% python3 -q
>>> import numpy as np
>>> np.set_printoptions(suppress=True, linewidth=160)
>>> E = np.loadtxt("layer8.csv", delimiter=",")
>>> print(E)
[[ 0.03  -0.235  0.291 -0.515  0.422 -0.11 ]
 [ 0.94  -0.617  0.235  0.995  0.982  0.912]
 [ 0.291 -0.716  0.782 -0.922  0.947 -0.197]
 [ 0.09   0.653 -0.782  0.983 -0.874  0.515]
 [ 0.635 -0.291  0.09   0.869  0.757  0.585]
 [-0.824 -0.686  0.915 -1.     0.67  -0.95 ]
 [ 0.881 -0.686  0.493  0.93   0.982  0.786]
 [ 0.851 -0.653  0.47   0.901  0.974  0.744]
 [-0.47  -0.397  0.635 -0.989  0.422 -0.68 ]
 [ 0.933 -0.686  0.397  0.987  0.987  0.885]
 [-0.793  0.493 -0.264 -0.925 -0.925 -0.716]
 [-0.03   0.235 -0.291  0.515 -0.422  0.11 ]
 [ 0.929 -0.716  0.47   0.979  0.989  0.869]
 [-0.887  0.653 -0.422 -0.957 -0.978 -0.811]
 [ 0.47  -0.653  0.67  -0.585  0.937  0.11 ]
 [-0.119 -0.493  0.635 -0.949  0.716 -0.43 ]
 [-0.345  0.178 -0.09  -0.493 -0.493 -0.291]
 [-0.578  0.178  0.03  -0.885 -0.617 -0.565]
 [-0.493  0.617 -0.617  0.397 -0.925 -0.178]
 [ 0.867 -0.915  0.905 -0.446  0.999  0.508]
 [ 0.422 -0.291  0.207  0.438  0.67   0.319]
 [-0.235  0.119 -0.06  -0.345 -0.345 -0.197]
 [ 0.782 -0.537  0.345  0.879  0.937  0.68 ]
 [ 0.757 -0.77   0.731  0.05   0.985  0.47 ]
 [ 0.149  0.291 -0.422  0.848 -0.422  0.336]
 [-0.824  0.744 -0.653 -0.623 -0.985 -0.635]
 [ 0.     0.716 -0.824  0.986 -0.925  0.493]]
>>> d = np.linalg.norm(E[:, None] - E[None], axis=-1)
>>> d[6].round(6).argsort(kind="stable")[:4]
array([ 6,  7, 12,  9])
>>> print(np.linalg.matrix_rank(d ** 2))
8
>>> print(np.unravel_index(d.round(6).argmax(), d.shape))
(np.int64(12), np.int64(13))
>>> (d + 1e9 * np.eye(27)).round(6).argmin(axis=1)
array([15,  9, 14, 26, 22,  8,  7,  6, 15, 12, 13, 24,  9, 10,  2,  8, 21, 16, 11, 23,  4, 16,  7, 19, 11, 13,  3])
>>> hat = E @ np.linalg.solve(E.T @ E, E.T)
>>> np.round(np.trace(hat), 3)
np.float64(6.0)
>>> np.round(hat @ E[:, 2], 3)
array([ 0.291,  0.235,  0.782, -0.782,  0.09 ,  0.915,  0.493,  0.47 ,  0.635,  0.397, -0.264, -0.291,  0.47 , -0.422,  0.67 ,  0.635, -0.09 ,  0.03 , -0.617,
        0.905,  0.207, -0.06 ,  0.345,  0.731, -0.422, -0.653, -0.824])
>>> mat = np.loadtxt("out19.csv", delimiter=",")
>>> print(mat.round(3))
[[ 0.789  0.233  0.076 -0.326]
 [ 0.233  0.544  0.311  0.311]
 [ 0.076  0.311  0.183  0.216]
 [-0.326  0.311  0.216  0.484]]
>>> rng = np.random.default_rng(740716)
>>> z = rng.permutation(4)
>>> z
array([2, 0, 1, 3])
>>> out = mat[z][:, z]
>>> round(np.trace(out), 3)
np.float64(2.0)
>>> np.round(np.sort(np.abs(np.linalg.eigvals(out))), 3) + 0
array([0., 0., 1., 1.])
>>> print(out.round(3))
[[ 0.183  0.076  0.311  0.216]
 [ 0.076  0.789  0.233 -0.326]
 [ 0.311  0.233  0.544  0.311]
 [ 0.216 -0.326  0.311  0.484]]
>>> np.allclose(mat[:-1].T @ np.linalg.lstsq(mat[:-1].T, mat[-1])[0], mat[-1])
True
>>> np.unique(mat.round(6), axis=0).shape
(4, 4)
>>> np.round(mat @ np.linalg.pinv(mat) @ mat, 3)
array([[ 0.789,  0.233,  0.076, -0.326],
       [ 0.233,  0.544,  0.311,  0.311],
       [ 0.076,  0.311,  0.183,  0.216],
       [-0.326,  0.311,  0.216,  0.484]])
>>> print(round(float(np.linalg.norm(mat, 2) / np.linalg.norm(mat)), 3))
0.707
>>> np.linalg.matrix_rank(mat, rtol=0.1)
np.int64(2)
>>> [round(float(x), 3) for x in np.linalg.svd(mat, compute_uv=False)[:3]]
[1.0, 1.0, 0.0]
>>> np.argsort(-np.linalg.norm(mat, axis=0).round(6), kind="stable")[:3]
array([0, 1, 3])
>>> out = mat + rng.integers(-2, 3, (4, 2)) @ rng.integers(-2, 3, (2, 4))
>>> out.round(3)
array([[ 1.789, -3.767,  1.076, -4.326],
       [-0.767,  6.544, -1.689,  6.311],
       [ 2.076, -5.689,  1.183, -5.784],
       [ 0.674, -3.689,  1.216, -3.516]])
>>> np.linalg.matrix_rank(out - mat, tol=1e-8)
np.int64(2)
>>> print(np.round(np.linalg.svd(out - mat, compute_uv=False), 3) + 0)
[14.866  1.     0.     0.   ]
>>> np.abs(out - mat).sum(axis=1)
array([10., 15., 15., 10.])
>>> np.round(mat.reshape(-1, 2), 3)
array([[ 0.789,  0.233],
       [ 0.076, -0.326],
       [ 0.233,  0.544],
       [ 0.311,  0.311],
       [ 0.076,  0.311],
       [ 0.183,  0.216],
       [-0.326,  0.311],
       [ 0.216,  0.484]])
>>> T = mat.reshape(4, 2, -1)
>>> np.round(np.swapaxes(T, 1, 2)[3], 3)
array([[-0.326,  0.216],
       [ 0.311,  0.484]])
>>> np.round(T.transpose(1, 0, 2), 3)
array([[[ 0.789,  0.233],
        [ 0.233,  0.544],
        [ 0.076,  0.311],
        [-0.326,  0.311]],

       [[ 0.076, -0.326],
        [ 0.311,  0.311],
        [ 0.183,  0.216],
        [ 0.216,  0.484]]])
>>> T[:, 0].round(3)
array([[ 0.789,  0.233],
       [ 0.233,  0.544],
       [ 0.076,  0.311],
       [-0.326,  0.311]])
>>> feats = np.loadtxt("arr.csv", delimiter=",")
>>> feats.round(3)
array([[-0.119, -0.112, -4.871, -1.117],
       [-2.45 ,  1.832, -3.899,  0.667],
       [ 3.469, -2.789,  0.975, -2.059],
       [ 3.383, -2.782, -0.488, -2.362],
       [ 3.127, -2.617, -1.54 , -2.45 ],
       [-3.357,  2.658, -1.889,  1.761],
       [ 1.72 , -1.571, -3.897, -2.096],
       [ 3.43 , -2.805, -0.155, -2.311],
       [ 2.64 , -1.998,  3.648, -0.854],
       [-0.762,  0.819,  4.592,  1.632],
       [-1.585,  1.095, -4.613, -0.082],
       [ 1.847, -1.669, -3.767, -2.148],
       [ 0.931, -0.953, -4.501, -1.722],
       [-1.44 ,  1.353,  4.148,  1.972],
       [-2.939,  2.264, -3.139,  1.177],
       [ 3.375, -2.777, -0.538, -2.368],
       [ 3.354, -2.655,  1.902, -1.755],
       [ 2.706, -2.317, -2.543, -2.417],
       [-0.501,  0.611,  4.708,  1.487],
       [ 2.184, -1.927, -3.369, -2.274],
       [ 3.473, -2.796,  0.877, -2.086],
       [ 1.177, -1.147, -4.346, -1.847],
       [-2.141,  1.566, -4.221,  0.383],
       [-0.036, -0.179, -4.858, -1.168],
       [ 3.098, -2.598, -1.626, -2.452],
       [ 3.397, -2.789, -0.399, -2.349],
       [-2.323,  2.032,  3.177,  2.319],
       [ 3.477, -2.81 ,  0.622, -2.151],
       [ 2.903, -2.231,  3.21 , -1.136],
       [-1.42 ,  1.337,  4.165,  1.963],
       [-1.126,  1.107,  4.38 ,  1.821],
       [-2.027,  1.468, -4.319,  0.283],
       [-2.865,  2.433,  2.216,  2.442]])
>>> left, sigma, Vt = np.linalg.svd(feats)
>>> np.argmax(sigma[:-1] / (sigma[1:] + 1e-6)) + 1
np.int64(2)
>>> print(sigma.round(3) + 0)
[21.83  18.667  0.     0.   ]
>>> out = left[:, :2] @ np.diag(sigma[:2]) @ Vt[:2]
>>> np.round(np.linalg.norm(feats - out, 2), 3), round(sigma[2], 3)
(np.float64(0.0), np.float64(0.0))
>>> round(float(np.linalg.norm(feats - out) / np.linalg.norm(feats)), 3)
0.0
>>> np.linalg.matrix_rank(out)
np.int64(2)
>>> out.round(3)
array([[-0.119, -0.112, -4.871, -1.117],
       [-2.45 ,  1.832, -3.899,  0.667],
       [ 3.469, -2.789,  0.975, -2.059],
       [ 3.383, -2.782, -0.488, -2.362],
       [ 3.127, -2.617, -1.54 , -2.45 ],
       [-3.357,  2.658, -1.889,  1.761],
       [ 1.72 , -1.571, -3.897, -2.096],
       [ 3.43 , -2.805, -0.155, -2.311],
       [ 2.64 , -1.998,  3.648, -0.854],
       [-0.762,  0.819,  4.592,  1.632],
       [-1.585,  1.095, -4.613, -0.082],
       [ 1.847, -1.669, -3.767, -2.148],
       [ 0.931, -0.953, -4.501, -1.722],
       [-1.44 ,  1.353,  4.148,  1.972],
       [-2.939,  2.264, -3.139,  1.177],
       [ 3.375, -2.777, -0.538, -2.368],
       [ 3.354, -2.655,  1.902, -1.755],
       [ 2.706, -2.317, -2.543, -2.417],
       [-0.501,  0.611,  4.708,  1.487],
       [ 2.184, -1.927, -3.369, -2.274],
       [ 3.473, -2.796,  0.877, -2.086],
       [ 1.177, -1.147, -4.346, -1.847],
       [-2.141,  1.566, -4.221,  0.383],
       [-0.036, -0.179, -4.858, -1.168],
       [ 3.098, -2.598, -1.626, -2.452],
       [ 3.397, -2.789, -0.399, -2.349],
       [-2.323,  2.032,  3.177,  2.319],
       [ 3.477, -2.81 ,  0.622, -2.151],
       [ 2.903, -2.231,  3.21 , -1.136],
       [-1.42 ,  1.337,  4.165,  1.963],
       [-1.126,  1.107,  4.38 ,  1.821],
       [-2.027,  1.468, -4.319,  0.283],
       [-2.865,  2.433,  2.216,  2.442]])
>>> cen = (E - E.mean(axis=0)) / E.std(axis=0)
>>> np.argwhere(np.abs(cen) > 2)
array([], shape=(0, 2), dtype=int64)
>>> np.round(cen.std(axis=0), 3)
array([1., 1., 1., 1., 1., 1.])
>>> beta = np.linalg.lstsq(np.delete(cen, 5, axis=1), cen[:, 5])[0]
>>> print(np.abs(beta).argmax())
0
>>> round(1 - np.var(cen[:, 5] - np.delete(cen, 5, axis=1) @ beta), 3)
np.float64(0.995)
>>> cen = feats - feats.mean(axis=1)
Traceback (most recent call last):
  File "<python-input-54>", line 1, in <module>
    cen = feats - feats.mean(axis=1)
          ~~~~~~^~~~~~~~~~~~~~~~~~~~
ValueError: operands could not be broadcast together with shapes (33,4) (33,) 
>>> cen = feats - feats.mean(axis=0)
>>> left, sigma, Vt = np.linalg.svd(cen, full_matrices=False)
>>> np.abs(left[:, 0]).argmax()
np.int64(26)
>>> np.round(sigma ** 2 / (sigma ** 2).sum(), 3) + 0
array([0.546, 0.454, 0.   , 0.   ])
>>> np.abs(Vt[0]).argmax()
np.int64(2)
>>> (np.sign(left[:, 0]) == np.sign(left[0, 0])).astype(int)
array([1, 0, 1, 1, 1, 0, 1, 1, 0, 0, 0, 1, 1, 0, 0, 1, 1, 1, 0, 1, 1, 1, 0, 1, 1, 1, 0, 1, 0, 0, 0, 0, 0])
>>> np.round(cen.mean(axis=0), 3) + 0
array([0., 0., 0., 0.])
>>> np.round(feats.reshape(-1, 2), 3)
array([[-0.119, -0.112],
       [-4.871, -1.117],
       [-2.45 ,  1.832],
       [-3.899,  0.667],
       [ 3.469, -2.789],
       [ 0.975, -2.059],
       [ 3.383, -2.782],
       [-0.488, -2.362],
       [ 3.127, -2.617],
       [-1.54 , -2.45 ],
       [-3.357,  2.658],
       [-1.889,  1.761],
       [ 1.72 , -1.571],
       [-3.897, -2.096],
       [ 3.43 , -2.805],
       [-0.155, -2.311],
       [ 2.64 , -1.998],
       [ 3.648, -0.854],
       [-0.762,  0.819],
       [ 4.592,  1.632],
       [-1.585,  1.095],
       [-4.613, -0.082],
       [ 1.847, -1.669],
       [-3.767, -2.148],
       [ 0.931, -0.953],
       [-4.501, -1.722],
       [-1.44 ,  1.353],
       [ 4.148,  1.972],
       [-2.939,  2.264],
       [-3.139,  1.177],
       [ 3.375, -2.777],
       [-0.538, -2.368],
       [ 3.354, -2.655],
       [ 1.902, -1.755],
       [ 2.706, -2.317],
       [-2.543, -2.417],
       [-0.501,  0.611],
       [ 4.708,  1.487],
       [ 2.184, -1.927],
       [-3.369, -2.274],
       [ 3.473, -2.796],
       [ 0.877, -2.086],
       [ 1.177, -1.147],
       [-4.346, -1.847],
       [-2.141,  1.566],
       [-4.221,  0.383],
       [-0.036, -0.179],
       [-4.858, -1.168],
       [ 3.098, -2.598],
       [-1.626, -2.452],
       [ 3.397, -2.789],
       [-0.399, -2.349],
       [-2.323,  2.032],
       [ 3.177,  2.319],
       [ 3.477, -2.81 ],
       [ 0.622, -2.151],
       [ 2.903, -2.231],
       [ 3.21 , -1.136],
       [-1.42 ,  1.337],
       [ 4.165,  1.963],
       [-1.126,  1.107],
       [ 4.38 ,  1.821],
       [-2.027,  1.468],
       [-4.319,  0.283],
       [-2.865,  2.433],
       [ 2.216,  2.442]])
>>> T = feats.reshape(33, 2, -1)
>>> T.shape
(33, 2, 2)
>>> data = np.loadtxt("mat.csv", delimiter=",")
>>> data
array([[ 2.2,  0. , -0.5,  0.9, -0.9, -1.6],
       [-0.1,  0.3, -2.5,  0.1,  0.4, -2.6],
       [-1.2,  0.4,  0.5,  0.3, -0.6, -0.3],
       [-2.1, -1.1,  1.1, -0.8,  0.1, -0.2],
       [-1.7, -0.5, -0.4,  0.5, -0.4,  0.9],
       [ 0.3,  0. ,  1. , -0.9,  0.4, -0.8],
       [ 0.4,  1.3,  0.4, -1.2,  0. , -0.8],
       [ 1.1, -1.5, -1.3, -1.1,  0.5,  0. ],
       [ 0.3,  0.3, -0.9, -0.1,  1.1,  0.6],
       [ 1.2, -2.4, -1.5,  0.8,  0.4, -0.2],
       [ 1. , -0.5,  0.3, -0.8,  0. ,  0.6],
       [ 1.8,  2.3, -2.2,  1.3,  0. ,  0.2],
       [ 0.8,  0. , -1.4, -0.8,  2. ,  2. ],
       [ 2.4, -0.8,  1.2,  0.1, -0.6,  0.2],
       [ 2. ,  5. ,  0. , -7. ,  4. ,  2.5],
       [ 0.2, -0.2,  0. ,  0.9,  0.9,  0.3],
       [ 0.1,  1.1, -0.9, -0.5,  0.1,  0.2],
       [-0.3, -1.4,  0. ,  1.4,  1.1,  0.2],
       [-0.4, -1.4,  0.3, -1. ,  0.5, -0.1],
       [-1. ,  0.8, -0.1,  0.3,  0.9,  0.5],
       [-0.1,  0.5,  1.4,  0.5, -2.5,  0.2],
       [-1.5, -1.2,  1.7, -1.8, -0.5,  0.5],
       [-0.3,  0.4, -0.6, -0.4,  1. , -1.1],
       [-0.6,  0.6, -0.7,  1.7, -0.5, -1.1],
       [-0.2,  0.3, -0.3,  0.1, -0.5,  0.7],
       [-0.2,  0.5, -1.1,  0.8,  0. ,  0.2],
       [ 0.5, -1.2,  1.4,  0.5,  0.2, -0.3],
       [-0.6, -0.2, -1.6,  0.7,  0.6, -0.1],
       [ 0.1, -1.3, -0.8,  0.7,  0. ,  1.3],
       [ 0.7,  0.6,  1. , -0.7,  0.3, -0.7],
       [ 1. ,  0.2, -0.3, -1.6, -0.3,  1.5],
       [ 0.5,  0.4, -0.4,  1.2, -0.7, -0.2],
       [ 0.6, -0.4,  0. ,  0.4, -0.9,  0.2],
       [-1.3,  1.8, -0.2,  0.9, -0.1, -0.7],
       [-1.7,  0.5,  1.7, -0.4, -1. , -0.8]])
>>> np.count_nonzero(data)
np.int64(197)
>>> print(np.abs(data).max())
7.0
>>> np.linalg.matrix_rank(data)
np.int64(6)
>>> np.round(np.linalg.svd(data, compute_uv=False), 3)
array([11.234,  7.513,  6.397,  5.632,  4.591,  3.159])
>>> round(np.linalg.norm(data), 3)
np.float64(16.922)
>>> gram = np.cov(data, rowvar=False)
>>> np.argsort(-data.std(axis=0).round(6), kind="stable")
array([3, 1, 0, 2, 4, 5])
>>> np.round(data.std(axis=0), 3)
array([1.098, 1.289, 1.051, 1.467, 1.027, 0.956])
>>> cen = (data - data.mean(axis=0)) / data.std(axis=0)
>>> np.round(cen.std(axis=0), 3)
array([1., 1., 1., 1., 1., 1.])
>>> np.argwhere(np.abs(cen) > 2)
array([[ 1,  2],
       [ 1,  5],
       [ 3,  0],
       [12,  5],
       [13,  0],
       [14,  1],
       [14,  3],
       [14,  4],
       [14,  5],
       [20,  4]])
>>> beta = np.linalg.lstsq(np.delete(cen, 5, axis=1), cen[:, 5])[0]
>>> round(1 - np.var(cen[:, 5] - np.delete(cen, 5, axis=1) @ beta), 3)
np.float64(0.234)
>>> print(beta.round(3))
[ 0.073 -0.079  0.024 -0.336  0.215]
>>> d = np.linalg.norm(data[:, None] - data[None], axis=-1)
>>> d.mean(axis=1).argmax()
np.int64(14)
>>> print(np.unravel_index(d.round(6).argmax(), d.shape))
(np.int64(9), np.int64(14))
>>> d[:5, :5].round(3)
array([[0.   , 3.565, 3.855, 5.302, 4.704],
       [3.565, 0.   , 4.068, 5.058, 4.545],
       [3.855, 4.068, 0.   , 2.265, 1.841],
       [5.302, 5.058, 2.265, 0.   , 2.433],
       [4.704, 4.545, 1.841, 2.433, 0.   ]])
>>> m1 = np.loadtxt("data.csv", delimiter=",")
>>> print(m1)
[[ 1.  0. -3. -2. -3.  1.  0.  0.  1. -3. -1.  3.  1.  2.]
 [ 0.  1.  0. -3. -2. -3.  1.  0.  0.  1. -3. -1.  3.  1.]
 [-3.  0.  1.  0. -3. -2. -3.  1.  0.  0.  1. -3. -1.  3.]
 [-2. -3.  0.  1.  0. -3. -2. -3.  1.  0.  0.  1. -3. -1.]
 [-3. -2. -3.  0.  1.  0. -3. -2. -3.  1.  0.  0.  1. -3.]
 [ 1. -3. -2. -3.  0.  1.  0. -3. -2. -3.  1.  0.  0.  1.]
 [ 0.  1. -3. -2. -3.  0.  1.  0. -3. -2. -3.  1.  0.  0.]
 [ 0.  0.  1. -3. -2. -3.  0.  1.  0. -3. -2. -3.  1.  0.]
 [ 1.  0.  0.  1. -3. -2. -3.  0.  1.  0. -3. -2. -3.  1.]
 [-3.  1.  0.  0.  1. -3. -2. -3.  0.  1.  0. -3. -2. -3.]
 [-1. -3.  1.  0.  0.  1. -3. -2. -3.  0.  1.  0. -3. -2.]
 [ 3. -1. -3.  1.  0.  0.  1. -3. -2. -3.  0.  1.  0. -3.]
 [ 1.  3. -1. -3.  1.  0.  0.  1. -3. -2. -3.  0.  1.  0.]
 [ 2.  1.  3. -1. -3.  1.  0.  0.  1. -3. -2. -3.  0.  1.]]
>>> m1.sum(axis=1)
array([ -3.,  -5.,  -9., -14., -16., -12., -13., -13., -12., -16., -14.,  -9.,  -5.,  -3.])
>>> np.linalg.rank(m1)
Traceback (most recent call last):
  File "<python-input-88>", line 1, in <module>
    np.linalg.rank(m1)
    ^^^^^^^^^^^^^^
AttributeError: module 'numpy.linalg' has no attribute 'rank'
>>> m1.shape
(14, 14)
